>>> import numpy as np
>>> import numpy.linalg as la
>>> np.set_printoptions(suppress=True, linewidth=140)
>>> M = np.load("case14.npy")
>>> M
array([[ 1,  1,  1,  1,  1,  1,  1,  1],
       [ 1, -1, -1,  1,  1, -1, -1,  1],
       [ 1,  1,  1,  1, -1, -1, -1, -1],
       [ 1, -1,  1, -1, -1,  1, -1,  1],
       [ 1, -1, -1,  1, -1,  1,  1, -1],
       [ 1,  1, -1, -1,  1,  1, -1, -1]])
>>> r0, g = M[5], M[0]
>>> r0 @ g
np.int64(0)
>>> r0 @ r0
np.int64(8)
>>> pr = (r0 @ g) / (r0 @ r0) * r0
>>> (g - pr) @ r0
np.float64(0.0)
>>> g - pr
array([1., 1., 1., 1., 1., 1., 1., 1.])
>>> round(float(la.norm(r0 + g) ** 2 + la.norm(r0 - g) ** 2), 2)
32.0
>>> np.outer(r0, g)
array([[ 1,  1,  1,  1,  1,  1,  1,  1],
       [ 1,  1,  1,  1,  1,  1,  1,  1],
       [-1, -1, -1, -1, -1, -1, -1, -1],
       [-1, -1, -1, -1, -1, -1, -1, -1],
       [ 1,  1,  1,  1,  1,  1,  1,  1],
       [ 1,  1,  1,  1,  1,  1,  1,  1],
       [-1, -1, -1, -1, -1, -1, -1, -1],
       [-1, -1, -1, -1, -1, -1, -1, -1]])
>>> x = np.array([1, 2, 3, 0, 0, 3, 3, 0])
>>> h1 = np.maximum(M @ x, 0)
>>> np.maximum(M @ (3 * x), 0)
array([36,  0,  0,  6,  6,  0])
>>> M.T @ h1
array([16,  8, 12, 12,  8, 16, 12, 12])
>>> M * (h1 > 1e-9)[:, None]
array([[ 1,  1,  1,  1,  1,  1,  1,  1],
       [ 0,  0,  0,  0,  0,  0,  0,  0],
       [ 0,  0,  0,  0,  0,  0,  0,  0],
       [ 1, -1,  1, -1, -1,  1, -1,  1],
       [ 1, -1, -1,  1, -1,  1,  1, -1],
       [ 0,  0,  0,  0,  0,  0,  0,  0]])
>>> np.flatnonzero(h1 > 1e-9)
array([0, 3, 4])
>>> np.round(np.tanh(M @ x), 2)
array([ 1.  , -1.  ,  0.  ,  0.96,  0.96,  0.  ])
>>> def softmax(z):
...     e = np.exp(z - z.max(axis=-1, keepdims=True))
...     return e / e.sum(axis=-1, keepdims=True)
... 
>>> np.round(softmax(M[3]), 2)
array([0.22, 0.03, 0.22, 0.03, 0.03, 0.22, 0.03, 0.22])
>>> np.round(softmax(10 * M[3]), 2) + 0
array([0.25, 0.  , 0.25, 0.  , 0.  , 0.25, 0.  , 0.25])
>>> att = M @ M.T / np.sqrt(8)
>>> np.round(softmax(att)[3] @ M, 2)
array([ 1.  , -0.73,  0.73, -0.64, -0.73,  0.82, -0.82,  0.73])
>>> X = np.load("test13.npy")
>>> X
array([[ 0.,  0., -2.,  1.,  1.,  0., -2.],
       [ 0.,  0.,  0.,  0.,  0.,  0.,  0.],
       [-2.,  0.,  0.,  0.,  0.,  0.,  0.],
       [ 1.,  0.,  0.,  0.,  0.,  0.,  0.],
       [ 1.,  0.,  0.,  0.,  0.,  0.,  0.],
       [ 0.,  0.,  0.,  0.,  0.,  0.,  0.],
       [-2.,  0.,  0.,  0.,  0.,  0.,  0.]])
>>> # symmetric, so the eigenvalues are real
>>> vals, V = la.eigh(X)
>>> x = np.array([2, 2, 3, 3, 1, 3, 2])
>>> np.round(la.eigvalsh(X[1:, 1:]), 2)
array([0., 0., 0., 0., 0., 0.])
>>> x @ X @ x / (x @ x), np.round(vals[0], 2), np.round(vals[-1], 2)
(np.float64(-0.6), np.float64(-3.16), np.float64(3.16))
>>> (np.sign(V[:, -1].round(6)) == np.sign(V[0, -1].round(6))).astype(int)
array([1, 0, 0, 1, 1, 0, 0])
>>> np.abs(X).sum(axis=1).max(), round(np.abs(vals).max(), 2)
(np.float64(6.0), np.float64(3.16))
>>> basis = np.sign(np.array([[-1, 3, -3, 6], [-5, -6, 9, -1], [5, -6, 8, -1], [-2, -1, 1, 9]]))
>>> Y = (np.tril(basis, -1) + np.eye(4)) @ (np.triu(basis, 1) + np.eye(4))
>>> vals = np.array([1, 0, 0, 2])
>>> arr = np.rint(Y * vals @ la.inv(Y)) + 0
>>> arr
array([[ 4.,  1.,  0.,  2.],
       [-8., -1.,  2., -4.],
       [ 4.,  1.,  0.,  2.],
       [ 0., -1., -2.,  0.]])
>>> # looks like rank 2
>>> cov = arr.T @ arr
>>> np.trace(cov), (arr ** 2).sum()
(np.float64(132.0), np.float64(132.0))
>>> np.diag(cov)
array([96.,  4.,  8., 24.])
>>> la.matrix_rank(cov)
np.int64(2)
>>> rng = np.random.default_rng(973)
>>> idx = rng.permutation(7)
>>> idx
array([6, 4, 3, 5, 1, 0, 2])
>>> Y = X[idx][:, idx]
>>> np.allclose(Y, X)
False
>>> np.trace(Y)
np.float64(0.0)
>>> Y
array([[ 0.,  0.,  0.,  0.,  0., -2.,  0.],
       [ 0.,  0.,  0.,  0.,  0.,  1.,  0.],
       [ 0.,  0.,  0.,  0.,  0.,  1.,  0.],
       [ 0.,  0.,  0.,  0.,  0.,  0.,  0.],
       [ 0.,  0.,  0.,  0.,  0.,  0.,  0.],
       [-2.,  1.,  1.,  0.,  0.,  0., -2.],
       [ 0.,  0.,  0.,  0.,  0., -2.,  0.]])
>>> np.allclose(arr @ arr.T, arr.T @ arr)
False
>>> (arr - arr.T) / 2
array([[ 0. ,  4.5, -2. ,  1. ],
       [-4.5,  0. ,  0.5, -1.5],
       [ 2. , -0.5,  0. ,  2. ],
       [-1. ,  1.5, -2. ,  0. ]])
>>> assert arr == arr.T
Traceback (most recent call last):
  File "<python-input-53>", line 1, in <module>
    assert arr == arr.T
           ^^^^^^^^^^^^
ValueError: The truth value of an array with more than one element is ambiguous. Use a.any() or a.all()
>>> np.round(np.sort(np.abs(la.eigvals(arr))), 2) + 0
array([0., 0., 1., 2.])
>>> np.round(la.matrix_power(arr, 3), 2)
array([[ 16.,   1.,  -6.,   8.],
       [-32.,  -1.,  14., -16.],
       [ 16.,   1.,  -6.,   8.],
       [  0.,  -1.,  -2.,   0.]])
>>> (arr + arr.T) / 2
array([[ 4. , -3.5,  2. ,  1. ],
       [-3.5, -1. ,  1.5, -2.5],
       [ 2. ,  1.5,  0. ,  0. ],
       [ 1. , -2.5,  0. ,  0. ]])
>>> round(float(np.abs(la.eigvals(arr)).max()), 2)
2.0
>>> idx = rng.integers(0, 2, 8)
>>> E = np.array([[1, 1, 1, -1, 2, 1, -1, 1],
...     [-2, -2, -1, 2, 1, 2, 2, 1],
...     [-1, 1, 0, 0, 2, -1, -2, -2],
...     [-1, 2, 1, -2, 1, 2, -1, 0],
...     [-1, 2, 0, 1, 1, -2, 1, -2],
...     [2, 1, 0, 1, 0, 2, 1, 1],
...     [-1, -2, 0, -2, 2, 0, 2, -1],
...     [-1, 2, 0, 2, -2, 1, 1, 2]]) * (idx[:, None] == idx)
>>> E
array([[ 1,  1,  1,  0,  2,  1, -1,  0],
       [-2, -2, -1,  0,  1,  2,  2,  0],
       [-1,  1,  0,  0,  2, -1, -2,  0],
       [ 0,  0,  0, -2,  0,  0,  0,  0],
       [-1,  2,  0,  0,  1, -2,  1,  0],
       [ 2,  1,  0,  0,  0,  2,  1,  0],
       [-1, -2,  0,  0,  2,  0,  2,  0],
       [ 0,  0,  0,  2,  0,  0,  0,  2]])
>>> Y = E + rng.integers(-2, 3, (8, 7)) @ rng.integers(-2, 3, (7, 8))
>>> Y
array([[  4,  -5,   0,  -2,  10, -11,   0, -11],
       [ -7,   2,   4,   2, -10,  12,   5,  10],
       [ -1,  -4,  -2,  -3,   7, -15,  -6, -12],
       [ -3,   2,  -1,   4, -12,   6,   3,  10],
       [ -8,  -3,   0,   5,   2,  -2,  -1,   1],
       [  4,  -3,   2,  -6,   3,  -4,   1,  -7],
       [-12,   0,   2,   7,  -6,   8,   1,  10],
       [ -8,  -6,   5,   6,  -4,   6,  -1,   6]])
>>> Y - E
array([[  3,  -6,  -1,  -2,   8, -12,   1, -11],
       [ -5,   4,   5,   2, -11,  10,   3,  10],
       [  0,  -5,  -2,  -3,   5, -14,  -4, -12],
       [ -3,   2,  -1,   6, -12,   6,   3,  10],
       [ -7,  -5,   0,   5,   1,   0,  -2,   1],
       [  2,  -4,   2,  -6,   3,  -6,   0,  -7],
       [-11,   2,   2,   7,  -8,   8,  -1,  10],
       [ -8,  -6,   5,   4,  -4,   6,  -1,   4]])
>>> np.round(la.svd(Y - E, compute_uv=False), 2) + 0
array([44.15, 16.76,  8.74,  8.11,  5.6 ,  3.03,  1.2 ,  0.  ])
>>> la.matrix_rank(Y - E, tol=1e-8)
np.int64(7)
>>> O, V = la.qr(E[:, :5])[0], la.qr(E[:, 5:])[0]
>>> sv = la.svd(O.T @ V, compute_uv=False)
>>> sv.round(2)
array([0.91, 0.71, 0.53])
>>> (sv > 0.9).sum()
np.int64(1)
>>> Y = M / np.sqrt((M ** 2).mean(axis=1, keepdims=True))
>>> np.round(la.norm(Y, axis=1), 2)
array([2.83, 2.83, 2.83, 2.83, 2.83, 2.83])
>>> M - M.mean(axis=1, keepdims=True)
array([[ 0.,  0.,  0.,  0.,  0.,  0.,  0.,  0.],
       [ 1., -1., -1.,  1.,  1., -1., -1.,  1.],
       [ 1.,  1.,  1.,  1., -1., -1., -1., -1.],
       [ 1., -1.,  1., -1., -1.,  1., -1.,  1.],
       [ 1., -1., -1.,  1., -1.,  1.,  1., -1.],
       [ 1.,  1., -1., -1.,  1.,  1., -1., -1.]])
>>> la.matrix_rank(M - M.mean(axis=1, keepdims=True))
np.int64(5)
>>> m1 = np.loadtxt("mat.csv", delimiter=",")
>>> m1
array([[ 0.21,  0.13,  1.67, -0.01,  0.21,  0.58, -1.26],
       [-0.15,  0.27, -0.22,  0.72,  0.97,  0.29, -1.42],
       [ 0.5 ,  0.41,  0.57,  0.17, -0.61, -0.13,  0.86],
       [ 0.19, -0.76,  0.84, -0.79, -0.29,  0.47,  1.03],
       [-1.17, -0.66,  0.28, -1.34, -0.1 ,  0.12, -0.71],
       [-0.48, -0.09, -0.31, -1.21,  0.3 , -0.78,  0.74],
       [-0.87,  1.27, -0.48,  0.23,  0.31, -1.71,  1.77],
       [-0.05, -0.02, -0.51,  0.86,  0.91, -0.78, -0.14],
       [-0.94,  0.66,  0.41, -2.33, -0.49,  0.14,  2.04],
       [-0.51, -0.17, -0.61, -1.2 ,  0.42, -1.08,  1.31]])
>>> P = m1 @ la.solve(m1.T @ m1, m1.T)
>>> np.round(P @ m1[:, 1], 2)
array([ 0.13,  0.27,  0.41, -0.76, -0.66, -0.09,  1.27, -0.02,  0.66, -0.17])
>>> la.matrix_rank(np.eye(10) - P)
np.int64(3)
>>> np.round(np.diag(P), 2)
array([0.92, 0.64, 0.4 , 0.9 , 0.91, 0.47, 0.9 , 0.43, 0.88, 0.53])
